>>> import numpy as np
>>> np.set_printoptions(suppress=True, linewidth=200)
>>> def tidy(a):
...     return np.round(a, 1) + 0
... 
>>> M = np.load("layer6.npy")
>>> print(M)
[[ 1.  -0.4 -0.1]
 [-2.4  0.4  0.2]
 [-0.8  0.  -0.1]
 [ 5.4 -0.7  0.2]
 [-0.9  0.6  0. ]
 [-2.   0.5 -0.1]
 [-7.  -0.3  0. ]
 [ 5.   0.1  0. ]
 [-0.8  0.6  0.1]
 [ 0.8 -0.5 -0.1]
 [ 0.8 -0.3 -0.1]
 [ 2.  -0.1  0.1]
 [ 3.   0.3  0. ]
 [-1.6  0.5  0. ]
 [-6.7 -0.5  0. ]
 [-2.7  0.3  0.1]
 [-1.2 -1.  -0.1]
 [ 0.3  0.5 -0.2]
 [-0.4 -0.3 -0.1]
 [-4.   0.  -0.1]
 [ 4.8 -0.2 -0.1]]
>>> # column 0 dominates
>>> Ac = M - M.mean(axis=0)
>>> evecs = np.linalg.svd(Ac)[2][:1]
>>> Y = Ac - Ac @ evecs.T @ evecs
>>> print(tidy((Ac @ evecs.T).std(axis=0)))
[3.3]
>>> print(np.linalg.norm(Y, axis=1).round(6).argmax())
16
>>> print(tidy(np.cov(Ac @ evecs.T, rowvar=False)))
11.2
>>> z = M[:, 1] > np.median(M[:, 1])
>>> f = M[z].mean(axis=0) - M[~z].mean(axis=0)
>>> print(((M - M.mean(axis=0)) @ f > 0).astype(int))
[0 0 0 1 1 1 0 1 1 0 1 1 1 1 0 0 0 1 0 0 1]
>>> Y = np.c_[M[:, :2] @ np.array([[-1, -2], [1, 2]]), np.array([3, 4, 1, 3, 3, 3, 5, 3, 5, 3, 5, 4, 3, 1, 1, 4, 0, 3, 4, 4, 3])]
>>> print(tidy(Y))
[[ -1.4  -2.8   3. ]
 [  2.8   5.6   4. ]
 [  0.8   1.6   1. ]
 [ -6.1 -12.2   3. ]
 [  1.5   3.    3. ]
 [  2.5   5.    3. ]
 [  6.7  13.4   5. ]
 [ -4.9  -9.8   3. ]
 [  1.4   2.8   5. ]
 [ -1.3  -2.6   3. ]
 [ -1.1  -2.2   5. ]
 [ -2.1  -4.2   4. ]
 [ -2.7  -5.4   3. ]
 [  2.1   4.2   1. ]
 [  6.2  12.4   1. ]
 [  3.    6.    4. ]
 [  0.2   0.4   0. ]
 [  0.2   0.4   3. ]
 [  0.1   0.2   4. ]
 [  4.    8.    4. ]
 [ -5.  -10.    3. ]]
>>> print(tidy(np.linalg.norm(Y - M @ np.linalg.lstsq(M, Y)[0], axis=0)))
[ 0.   0.  15.3]
>>> C2 = np.cov(M, rowvar=False)
>>> print(tidy(M.std(axis=0)))
[3.3 0.5 0.1]
>>> print(tidy(np.linalg.eigvalsh(C2)[::-1]))
[11.2  0.2  0. ]
>>> print(np.argwhere(np.triu(np.abs(np.corrcoef(M.T)) > 0.8, 1)))
[]
>>> print(tidy(np.corrcoef(M[:, 1], M[:, 2])[0, 1]))
0.1
>>> x0 = np.array([0, 1, 1])
>>> target = M @ x0
>>> print(tidy(np.linalg.pinv(M) @ M))
[[1. 0. 0.]
 [0. 1. 0.]
 [0. 0. 1.]]
>>> print(tidy(np.linalg.solve(M.T @ M, M.T @ target)))
[0. 1. 1.]
>>> print(tidy(np.linalg.lstsq(M, target)[0]))
[0. 1. 1.]
>>> rng = np.random.default_rng(944492)
>>> target = target + 0.1 * rng.normal(size=21)
>>> print(tidy(target))
[-0.7  0.6 -0.1 -0.6  0.5  0.4 -0.2  0.   0.6 -0.8 -0.4  0.1  0.2  0.4 -0.5  0.4 -1.1  0.4 -0.5 -0.1 -0.2]
>>> coef, *_ = np.linalg.lstsq(M, target)
>>> print(tidy(M.T @ (target - M @ coef)))
[0. 0. 0.]
>>> print([round(float(np.linalg.norm(np.linalg.solve(M.T @ M + lam * np.eye(3), M.T @ target))), 2) for lam in (0, 1, 10, 100)])
[1.42, 0.87, 0.32, 0.04]
>>> print(tidy(coef))
[0. 1. 1.]
>>> print(tidy(np.linalg.norm(target - M @ coef)))
0.4
>>> m1 = np.vander(np.arange(4) - 1, 3, increasing=True)
>>> print(m1)
[[ 1 -1  1]
 [ 1  0  0]
 [ 1  1  1]
 [ 1  2  4]]
>>> Y = np.c_[m1[:, :2] @ np.array([[2, 0], [1, 1]]), np.array([2, 3, 1, 2])]
>>> print(Y)
[[ 1 -1  2]
 [ 2  0  3]
 [ 3  1  1]
 [ 4  2  2]]
>>> print(np.linalg.matrix_rank(Y))
3
>>> print(np.linalg.matrix_rank(np.c_[m1, Y]))
4
>>> print(tidy(np.linalg.lstsq(m1, Y[:, 0])[0]))
[2. 1. 0.]
>>> x0 = np.array([3, -3, 2])
>>> a = np.maximum(m1 @ x0, 0)
>>> print(np.maximum(m1 @ x0, 0) - np.maximum(-m1 @ x0, 0))
[8 3 2 5]
>>> print(m1 * (a > 1e-9)[:, None])
[[ 1 -1  1]
 [ 1  0  0]
 [ 1  1  1]
 [ 1  2  4]]
>>> print(m1.T @ a)
[18  4 30]
>>> data = np.load("arr.npy")
>>> print(data)
[[  0.1  -3.8  -3.9   4.1]
 [ -0.1 -10.  -10.1  10. ]
 [ -0.2 -10.   -9.8  10. ]]
>>> theta = np.radians(120)
>>> Rm = np.eye(4)
>>> Rm[1, 1] = Rm[2, 2] = np.cos(theta)
>>> Rm[1, 2], Rm[2, 1] = -np.sin(theta), np.sin(theta)
>>> print(tidy(Rm))
[[ 1.   0.   0.   0. ]
 [ 0.  -0.5 -0.9  0. ]
 [ 0.   0.9 -0.5  0. ]
 [ 0.   0.   0.   1. ]]
>>> Y = data @ Rm.T
>>> print(tidy(Y))
[[ 0.1  5.3 -1.3  4.1]
 [-0.1 13.7 -3.6 10. ]
 [-0.2 13.5 -3.8 10. ]]
>>> print(tidy(np.abs(Y - data).max(axis=0)))
[ 0.  23.7  6.5  0. ]
>>> print(tidy(np.linalg.det(Rm)), tidy(np.trace(Rm)))
1.0 1.0
>>> U, sv, Vh = np.linalg.svd(data)
>>> print(tidy(sv))
[25.4  0.3  0.2]
>>> print(np.argmax(sv[:-1] / (sv[1:] + 1e-6)) + 1)
1
>>> Y = U[:, :1] @ np.diag(sv[:1]) @ Vh[:1]
>>> print(np.linalg.matrix_rank(Y))
1
>>> print(tidy(np.linalg.norm(data - Y, 2)), tidy(sv[1]))
0.3 0.3
>>> print(tidy(Y))
[[  0.   -3.9  -3.9   4. ]
 [ -0.1 -10.  -10.   10.1]
 [ -0.1  -9.9  -9.9  10. ]]
>>> Y = data + rng.integers(-2, 3, (3, 1)) @ rng.integers(-2, 3, (1, 4))
>>> print(Y)
[[  2.1  -4.8  -2.9   6.1]
 [ -4.1  -8.  -12.1   6. ]
 [ -2.2  -9.  -10.8   8. ]]
>>> print(tidy(np.linalg.svd(Y - data, compute_uv=False)))
[7.7 0.  0. ]
>>> print(np.linalg.matrix_rank(Y - data, tol=1e-8))
1
>>> C2 = Y.T @ Y
>>> print(np.allclose(C2, C2.T))
True
>>> print(tidy(np.trace(C2)), tidy((Y ** 2).sum()))
602.8 602.8
>>> print(tidy(np.diag(C2)))
[ 26.1 168.  271.5 137.2]
>>> print(tidy(np.linalg.svd(Y, compute_uv=False) ** 2))
[573.1  29.6   0. ]
>>> print(tidy(C2))
[[  26.1   42.5   67.3  -29.4]
 [  42.5  168.   207.9 -149.3]
 [  67.3  207.9  271.5 -176.7]
 [ -29.4 -149.3 -176.7  137.2]]
